$ ipython --no-banner

In [1]: import numpy as np

In [2]: np.set_printoptions(precision=3, suppress=True, linewidth=100, legacy="1.25")

In [3]: rnd = lambda a: np.round(a, 3) + 0

In [4]: mat = np.load("w.npy")

In [5]: print(mat)
[[-37.413 -27.203  -5.931]
 [-19.803  46.326  -7.472]
 [-18.601  46.323  -7.531]
 [-20.052  49.377  -8.321]
 [-20.997  47.527  -7.846]
 [-38.153 -29.339  -2.638]
 [-35.934 -27.977  -7.109]
 [-40.146 -28.829  -7.148]
 [-18.752  49.488  -6.511]
 [-38.695 -26.514  -5.262]
 [-38.074 -27.817  -7.7  ]
 [-36.983 -28.669  -6.86 ]
 [-20.005  49.345  -8.986]
 [-37.672 -27.798  -5.337]
 [-21.37   48.02   -8.334]
 [-38.958 -27.562  -5.939]
 [-20.309  48.575  -8.384]
 [-39.088 -27.414  -6.945]]

In [6]: A2 = np.c_[mat[:, :1] @ np.array([[-3]]), np.array([0, 0, 1, 0, 3, 5, 2, 2, 2, 4, 0, 3, 5, 0, 0, 4, 0, 4])]

In [7]: print(rnd(A2))
[[112.239   0.   ]
 [ 59.409   0.   ]
 [ 55.803   1.   ]
 [ 60.156   0.   ]
 [ 62.991   3.   ]
 [114.459   5.   ]
 [107.802   2.   ]
 [120.438   2.   ]
 [ 56.256   2.   ]
 [116.085   4.   ]
 [114.222   0.   ]
 [110.949   3.   ]
 [ 60.015   5.   ]
 [113.016   0.   ]
 [ 64.11    0.   ]
 [116.874   4.   ]
 [ 60.927   0.   ]
 [117.264   4.   ]]

In [8]: print(rnd(np.linalg.norm(np.linalg.qr(mat)[0].T @ A2, axis=0) ** 2 / ((A2 ** 2).sum(axis=0) + 1e-12)))
[1.    0.607]

In [9]: print(rnd(np.linalg.norm(A2 - mat @ np.linalg.lstsq(mat, A2)[0], axis=0)))
[0.    7.116]

In [10]: print(np.linalg.matrix_rank(np.c_[mat, A2]))
4

In [11]: print(np.linalg.matrix_rank(A2))
2

In [12]: Xc = (mat - mat.mean(axis=0)) / mat.std(axis=0)

In [13]: print(rnd(Xc.std(axis=0)))
[1. 1. 1.]

In [14]: b = np.linalg.lstsq(np.delete(Xc, 0, axis=1), Xc[:, 0])[0]

In [15]: print(rnd(b))
[1.008 0.024]

In [16]: print(np.abs(b).argmax())
0

In [17]: W0 = np.load("a.npy")

In [18]: print(W0)
[[ 1  0  0]
 [ 4  1  0]
 [ 3 -1  1]]

In [19]: # triangular, det is the product of the diagonal

In [20]: w1 = np.array([[0, 0, 0], [3, 2, 2], [0, 1, 2]])

In [21]: b = np.array([3, -3, -1])

In [22]: H = np.maximum(W0 @ w1 + b, 0)

In [23]: print(np.linalg.matrix_rank(H))
2

In [24]: print(rnd((H > 0).mean(axis=0)))
[0.667 0.    0.333]

In [25]: print((H > 0).astype(int))
[[1 0 0]
 [1 0 1]
 [0 0 0]]

In [26]: print(H)
[[3 0 0]
 [6 0 1]
 [0 0 0]]

In [27]: cent = np.array([[-2, -1], [2, 2], [-1, 2]])

In [28]: print(H @ cent)
[[ -6  -3]
 [-13  -4]
 [  0   0]]

In [29]: print((H @ cent).round(6).argmax(axis=1))
[1 1 0]

In [30]: def softmax(z):
    ...:     e = np.exp(z - z.max(axis=-1, keepdims=True))
    ...:     return e / e.sum(axis=-1, keepdims=True)
    ...: 

In [31]: print(rnd(softmax(10 * W0[2])))
[1. 0. 0.]

In [32]: print(rnd(softmax(W0).sum(axis=1)))
[1. 1. 1.]

In [33]: print(rnd(softmax(W0[2] + 3)))
[0.867 0.016 0.117]

In [34]: att = W0 @ W0.T / np.sqrt(3)

In [35]: print(rnd(softmax(att + np.triu(np.full(att.shape, -np.inf), 1))))
[[1.    0.    0.   ]
 [0.001 0.999 0.   ]
 [0.005 0.498 0.498]]

In [36]: print(rnd(softmax(att)[2] @ W0))
[3.488 0.    0.498]

In [37]: print(softmax(att).round(6).argmax(axis=1))
[1 1 1]

In [38]: print(rnd(softmax(att)))
[[0.102 0.575 0.323]
 [0.001 0.969 0.03 ]
 [0.005 0.498 0.498]]
